% ipython --no-banner

In [1]: import numpy as np

In [2]: np.set_printoptions(precision=1, suppress=True, linewidth=120)

In [3]: rnd = lambda a: np.round(a, 1) + 0

In [4]: F = np.loadtxt("test19.csv", delimiter=",")

In [5]: print(F)
[[-28.  -8. -31.]
 [-16.  -5. -18.]
 [  4.   2.   5.]
 [  8.   1.   8.]
 [ -4.   1.  -3.]
 [ -8.   2.  -6.]]

In [6]: U, sigma, VT = np.linalg.svd(F)

In [7]: evecs = VT[:(sigma > 1e-8).sum()]

In [8]: rng = np.random.default_rng(612)

In [9]: x = F[4] + 4 * F[5] + rng.integers(2) * np.eye(3)[0]

In [10]: print(x)
[-35.   9. -27.]

In [11]: print(rnd(evecs.T @ evecs))
[[ 0.6 -0.3  0.4]
 [-0.3  0.8  0.3]
 [ 0.4  0.3  0.6]]

In [12]: r = np.linalg.matrix_rank(F)

In [13]: print(r)
2

In [14]: N = np.linalg.svd(F)[2][r:].T

In [15]: print(np.linalg.matrix_rank(F.T @ F), np.linalg.matrix_rank(F @ F.T))
2 2

In [16]: print([int(np.linalg.matrix_rank(F[:, :j + 1])) for j in range(3)])
[1, 2, 2]

In [17]: print(N.shape)
(3, 1)

In [18]: print(rnd(F @ N))
[[0.]
 [0.]
 [0.]
 [0.]
 [0.]
 [0.]]

In [19]: print(np.allclose(F @ N, 0))
True

In [20]: print(np.linalg.matrix_rank(F, rtol=0.1))
1

In [21]: M2 = np.array([[3, 0], [-3, -2]])

In [22]: A = M2 - M2.T

In [23]: print(A)
[[ 0  3]
 [-3  0]]

In [24]: print(A @ A.T)
[[9 0]
 [0 9]]

In [25]: print(A[:, 0] @ A[:, 1])
0

In [26]: print(A.T @ A)
[[9 0]
 [0 9]]

In [27]: print(rnd(np.linalg.norm(A, axis=0)))
[3. 3.]

In [28]: z = rng.permutation(2)

In [29]: print(z)
[1 0]

In [30]: M2 = A[z][:, z]

In [31]: print(np.diag(M2))
[0 0]

In [32]: T = np.stack([A, -1 * A, A[::-1]])

In [33]: print((T @ A.T).shape)
(3, 2, 2)

In [34]: print(T.shape)
(3, 2, 2)

In [35]: print(rnd(np.linalg.norm(T, axis=(1, 2))))
[4.2 4.2 4.2]

In [36]: U, sigma, VT = np.linalg.svd(A, full_matrices=False)

In [37]: print(U.T @ A @ VT.T)
[[3. 0.]
 [0. 3.]]

In [38]: print(sigma)
[3. 3.]

In [39]: print(np.cumsum(sigma ** 2) / np.sum(sigma ** 2))
[0.5 1. ]

In [40]: print(sigma / sigma[0])
[1. 1.]

In [41]: print(VT @ VT.T)
[[1. 0.]
 [0. 1.]]

In [42]: print(U.shape, sigma.shape, VT.shape)
(2, 2) (2,) (2, 2)

In [43]: E = np.load("sample11.npy")

In [44]: print(E)
[[  4.3   3.3   1.7  -0.4   4.5]
 [  2.2   1.2   0.4   0.1   1.6]
 [ -0.2  -0.1  -0.4  -0.2  -0.1]
 [  0.3   0.2   0.2   0.5   1. ]
 [ -4.2  -2.7  -1.4  -0.3  -4.7]
 [  0.    0.2  -0.2   0.3   0.2]
 [ -3.5  -1.7  -1.3   0.3  -3.2]
 [ -3.3  -2.2  -1.2  -0.1  -3.3]
 [ -2.1  -1.7  -0.8   0.   -1.9]
 [ -1.8  -1.3  -0.5   0.6  -1.1]
 [ -2.1  -1.5  -0.4   0.1  -1.5]
 [  1.8   1.    0.3   0.2   1.9]
 [ -3.4  -2.3  -1.8   0.   -3.1]
 [ -0.3  -0.4   0.4  -0.4  -0.2]
 [  2.3   1.3   0.4   0.2   2.3]
 [  0.9   0.4   0.5  -0.4   0.7]
 [ -0.9  -0.9  -0.1   0.3  -1.1]
 [  2.8   1.6   0.6  -0.8   2.7]
 [ -0.9  -0.4  -0.2   0.4  -0.4]
 [  2.4   1.5   0.9   0.    1.8]
 [ -0.7   0.1  -0.1   0.5  -0.7]
 [  0.    0.3   0.3   0.3   0.7]
 [  2.7   1.9   0.8   0.1   2.5]
 [ -6.   -3.6  -2.7  -0.6  -5.2]
 [  0.3   0.3   0.1  -0.2   0.4]
 [  1.5   1.2   0.8   0.4   1.2]
 [  6.    4.2   2.1   0.4   5.8]
 [  3.1   3.    1.5  -0.3   3.8]
 [ -0.8   0.3  -0.3   0.3   0. ]
 [  3.7   2.6   1.    0.    3.2]
 [ -3.9  -2.5  -1.    0.4  -3.9]
 [-11.1  -7.3  -3.7  -0.1 -10.4]]

In [45]: print(np.linalg.cond(E) > 100)
False

In [46]: print(np.linalg.matrix_rank(E, rtol=0.1))
1

In [47]: Ac = (E - E.mean(axis=0)) / E.std(axis=0)

In [48]: print(rnd(Ac.std(axis=0)))
[1. 1. 1. 1. 1.]

In [49]: print(np.argwhere(np.abs(Ac) > 2))
[[17  3]
 [23  2]
 [31  0]
 [31  1]
 [31  2]
 [31  4]]

In [50]: beta = np.linalg.lstsq(np.delete(Ac, 2, axis=1), Ac[:, 2])[0]

In [51]: print(rnd(1 - np.var(Ac[:, 2] - np.delete(Ac, 2, axis=1) @ beta)))
0.9

In [52]: print(rnd(beta))
[0.6 0.3 0.  0.1]
